In [1]: import numpy as np

In [2]: from numpy import linalg as LA

In [3]: np.set_printoptions(precision=2, suppress=True, linewidth=160)

In [4]: rnd = lambda a: np.round(a, 2) + 0

In [5]: B = np.array([[-4, 6, -8, -5, -8, -6, -6, -1],
   ...:     [-8, 9, 6, -4, 9, 0, 5, -6],
   ...:     [-3, -6, -1, -3, 9, -6, 4, 0],
   ...:     [6, -7, -4, 8, 2, 1, 8, -5],
   ...:     [-1, 9, -6, 2, -9, -6, -5, 9],
   ...:     [-5, 8, 2, 1, 8, -1, -1, 3],
   ...:     [-7, -6, 4, 8, 3, -1, -1, -4],
   ...:     [7, 3, 9, 4, 7, -4, 3, -5]])

In [6]: J = np.triu(B)

In [7]: print(J)
[[-4  6 -8 -5 -8 -6 -6 -1]
 [ 0  9  6 -4  9  0  5 -6]
 [ 0  0 -1 -3  9 -6  4  0]
 [ 0  0  0  8  2  1  8 -5]
 [ 0  0  0  0 -9 -6 -5  9]
 [ 0  0  0  0  0 -1 -1  3]
 [ 0  0  0  0  0  0 -1 -4]
 [ 0  0  0  0  0  0  0 -5]]

In [8]: np.prod(np.diag(J)), rnd(LA.det(J))
Out[8]: (np.int64(12960), np.float64(12960.0))

In [9]: print(rnd(np.sort(LA.eigvals(J))))
[-9. -5. -4. -1. -1. -1.  8.  9.]

In [10]: LA.matrix_rank(J - J[0, 0] * np.eye(8))
Out[10]: np.int64(7)

In [11]: M = np.array([[0, 0, 0, 0, 0, 0, 0],
    ...:     [0, 0, 0, 0, 0, -2, 0],
    ...:     [0, 1, 0, 0, 0, 0, 0],
    ...:     [0, 0, 0, 0, -1, 0, 0],
    ...:     [0, 0, 0, 3, 0, 0, 0],
    ...:     [0, 0, -3, 0, 0, 0, 0],
    ...:     [-3, 0, 0, 0, 0, 0, 0]])

In [12]: LA.cond(M) > 100
Out[12]: np.True_

In [13]: rnd(LA.norm(M, 2) / LA.norm(M))
Out[13]: np.float64(0.52)

In [14]: np.argsort(-LA.norm(M, axis=0).round(6), kind="stable")[:3]
Out[14]: array([0, 2, 3])

In [15]: LA.matrix_rank(M, rtol=0.1)
Out[15]: np.int64(6)

In [16]: rnd(LA.norm(M, 2))
Out[16]: np.float64(3.0)

In [17]: rnd(LA.norm(M[3] - M[6]))
Out[17]: np.float64(3.16)

In [18]: rnd(LA.norm(M, "nuc"))
Out[18]: np.float64(13.0)

In [19]: rnd(LA.norm(M, 1)), rnd(LA.norm(M, np.inf))
Out[19]: (np.float64(3.0), np.float64(3.0))

In [20]: gram = M.T @ M

In [21]: rnd(LA.svd(M, compute_uv=False) ** 2)
Out[21]: array([9., 9., 9., 4., 1., 1., 0.])

In [22]: rnd(LA.eigvalsh(gram)[::-1])
Out[22]: array([9., 9., 9., 4., 1., 1., 0.])

In [23]: U, sv, vt = LA.svd(M)

In [24]: evecs = vt[:(sv > 1e-8).sum()]

In [25]: rng = np.random.default_rng(810)

In [26]: x0 = M[1] + 4 * M[3] + rng.integers(2) * np.eye(7)[3]

In [27]: x0
Out[27]: array([ 0.,  0.,  0.,  0., -4., -2.,  0.])

In [28]: np.allclose(evecs.T @ evecs @ x0, x0)
Out[28]: True

In [29]: F = np.load("data.npy")

In [30]: rnd(F)
Out[30]: 
array([[ 0.95,  1.22, -0.49, -0.09,  0.4 ,  1.1 ],
       [ 0.57,  0.87,  0.66,  1.08,  0.19, -1.13],
       [ 0.19, -0.24,  0.63,  0.93, -1.32,  0.95],
       [-1.14,  0.61, -1.23,  0.85, -0.31, -0.06],
       [-0.85, -0.09,  0.8 ,  0.62,  1.28,  0.78],
       [ 0.85, -1.15, -0.87,  0.92,  0.58,  0.02]])

In [31]: U, sv, vt = LA.svd(F, full_matrices=False)

In [32]: rnd(vt @ vt.T)
Out[32]: 
array([[1., 0., 0., 0., 0., 0.],
       [0., 1., 0., 0., 0., 0.],
       [0., 0., 1., 0., 0., 0.],
       [0., 0., 0., 1., 0., 0.],
       [0., 0., 0., 0., 1., 0.],
       [0., 0., 0., 0., 0., 1.]])

In [33]: print((sv > 1e-8).sum())
6

In [34]: rnd(F @ F.T)
Out[34]: 
array([[4., 0., 0., 0., 0., 0.],
       [0., 4., 0., 0., 0., 0.],
       [0., 0., 4., 0., 0., 0.],
       [0., 0., 0., 4., 0., 0.],
       [0., 0., 0., 0., 4., 0.],
       [0., 0., 0., 0., 0., 4.]])

In [35]: rnd(F[:, 1] @ F[:, 0])
Out[35]: np.float64(0.0)

In [36]: rnd(LA.svd(F, compute_uv=False))
Out[36]: array([2., 2., 2., 2., 2., 2.])

In [37]: rnd(LA.norm(F, axis=0))
Out[37]: array([2., 2., 2., 2., 2., 2.])

In [38]: A = np.loadtxt("w.csv", delimiter=",")

In [39]: print(A)
[[  1.63   5.61  -3.86   1.15  -1.33]
 [ -0.93  -3.06   1.73  -7.61  -8.96]
 [ -0.37  -4.45   0.68  -7.31  -7.03]
 [ -1.6   -5.94   1.29  -7.06  -7.52]
 [ -1.78  -3.96   1.5   -6.61  -9.84]
 [  2.83   7.21  -4.88  -1.15  -1.49]
 [  2.84   6.06  -2.68   2.16  -2.91]
 [ -1.68  -3.82   2.94  -6.36  -9.12]
 [  1.76   5.89  -1.93   0.35  -1.06]
 [ -1.82  -4.55   0.37  -5.34  -8.82]
 [  0.35  -3.05   2.51  -7.75  -8.33]
 [ -1.72  -2.19   1.59  -8.21  -7.01]
 [  1.13   4.4   -2.31   1.7   -1.9 ]
 [ -1.28  -4.58   2.84  -7.66 -10.51]
 [ -2.01  -4.19   0.88  -7.27  -7.44]
 [ -1.04  -3.28   1.8   -7.09  -8.84]
 [  2.35   4.16  -3.12  -0.02  -3.04]
 [ -0.62  -2.8    1.46  -6.72  -7.77]
 [  1.6    7.68  -2.81   1.75  -1.29]
 [  3.69   5.7   -3.92  -1.2    0.25]
 [  1.12  -2.27   1.28  -8.6   -8.59]]

In [40]: gram = np.cov(A, rowvar=False)

In [41]: print(np.argwhere(np.triu(np.abs(np.corrcoef(A.T)) > 0.8, 1)))
[[0 1]
 [0 2]
 [0 4]
 [1 2]
 [1 3]
 [1 4]
 [2 3]
 [2 4]
 [3 4]]

In [42]: np.median(A, axis=0)
Out[42]: array([-0.37, -2.8 ,  0.88, -6.61, -7.44])

In [43]: np.argsort(-A.std(axis=0).round(6), kind="stable")
Out[43]: array([1, 3, 4, 2, 0])

In [44]: print(gram.shape)
(5, 5)
